In [1]: import numpy as np

In [2]: np.set_printoptions(precision=1, suppress=True, linewidth=140, sign=" ")

In [3]: tidy = lambda a: np.round(a, 1) + 0

In [4]: F = np.load("m.npy")

In [5]: F
Out[5]: 
array([[ 0,  2,  2,  0],
       [ 0,  4,  3,  0],
       [ 0,  4,  3,  0],
       [ 0,  4,  3,  0],
       [ 0,  4,  3,  0],
       [ 0,  2,  2,  0],
       [ 0,  0,  1,  0],
       [ 0,  2,  2,  0],
       [ 0,  4,  3,  0],
       [ 0,  2,  2,  0],
       [ 0,  4,  3,  0],
       [ 0,  2,  2,  0],
       [ 0,  4,  3,  0],
       [ 0,  2,  2,  0],
       [ 0,  0,  1,  0],
       [ 0,  0,  1,  0],
       [ 0,  4,  3,  0],
       [ 0,  4,  3,  0],
       [ 0,  4,  3,  0],
       [ 0,  2,  2,  0],
       [ 0,  2,  2,  0]])

In [6]: A2 = np.array([[2, 2, 0], [5, 3, 2], [5, 3, 5], [5, 1, 5]])

In [7]: np.linalg.matrix_rank(np.vstack([F, A2.T]))
Out[7]: np.int64(4)

In [8]: np.linalg.matrix_rank(F @ A2)
Out[8]: np.int64(2)

In [9]: np.einsum("ij->j", F)
Out[9]: array([  0,  56,  49,   0])

In [10]: np.einsum("ik,kj->ij", F, A2)
Out[10]: 
array([[ 20,  12,  14],
       [ 35,  21,  23],
       [ 35,  21,  23],
       [ 35,  21,  23],
       [ 35,  21,  23],
       [ 20,  12,  14],
       [  5,   3,   5],
       [ 20,  12,  14],
       [ 35,  21,  23],
       [ 20,  12,  14],
       [ 35,  21,  23],
       [ 20,  12,  14],
       [ 35,  21,  23],
       [ 20,  12,  14],
       [  5,   3,   5],
       [  5,   3,   5],
       [ 35,  21,  23],
       [ 35,  21,  23],
       [ 35,  21,  23],
       [ 20,  12,  14],
       [ 20,  12,  14]])

In [11]: tidy(np.linalg.norm(F, 2) / np.linalg.norm(F))
Out[11]: np.float64(1.0)

In [12]: np.linalg.matrix_rank(F, rtol=0.1)
Out[12]: np.int64(1)

In [13]: np.argsort(-np.linalg.norm(F, axis=0).round(6), kind="stable")[:3]
Out[13]: array([ 1,  2,  0])

In [14]: rng = np.random.default_rng(402)

In [15]: A2 = F + rng.integers(-2, 3, (21, 2)) @ rng.integers(-2, 3, (2, 4))

In [16]: A2
Out[16]: 
array([[-1,  0,  3, -1],
       [ 2,  8,  1,  2],
       [-1,  2,  5, -3],
       [-1,  2,  4, -1],
       [ 2,  8,  4, -4],
       [-2, -2,  0,  6],
       [-2, -4,  3, -2],
       [ 1,  4,  3, -3],
       [-1,  2,  5, -3],
       [ 0,  2,  4, -4],
       [ 2,  8,  1,  2],
       [ 1,  4,  2, -1],
       [-1,  2,  3,  1],
       [ 1,  4,  3, -3],
       [ 0,  0,  1,  0],
       [ 2,  4,  1, -2],
       [ 0,  4,  3,  0],
       [-2,  0,  5, -2],
       [ 1,  6,  4, -3],
       [ 1,  4,  4, -5],
       [ 1,  4,  1,  1]])

In [17]: tidy(np.linalg.svd(A2 - F, compute_uv=False))
Out[17]: array([ 14.8,  13.5,   0. ,   0. ])

In [18]: np.linalg.matrix_rank(A2 - F, tol=1e-8)
Out[18]: np.int64(2)

In [19]: A2 - F
Out[19]: 
array([[-1, -2,  1, -1],
       [ 2,  4, -2,  2],
       [-1, -2,  2, -3],
       [-1, -2,  1, -1],
       [ 2,  4,  1, -4],
       [-2, -4, -2,  6],
       [-2, -4,  2, -2],
       [ 1,  2,  1, -3],
       [-1, -2,  2, -3],
       [ 0,  0,  2, -4],
       [ 2,  4, -2,  2],
       [ 1,  2,  0, -1],
       [-1, -2,  0,  1],
       [ 1,  2,  1, -3],
       [ 0,  0,  0,  0],
       [ 2,  4,  0, -2],
       [ 0,  0,  0,  0],
       [-2, -4,  2, -2],
       [ 1,  2,  1, -3],
       [ 1,  2,  2, -5],
       [ 1,  2, -1,  1]])
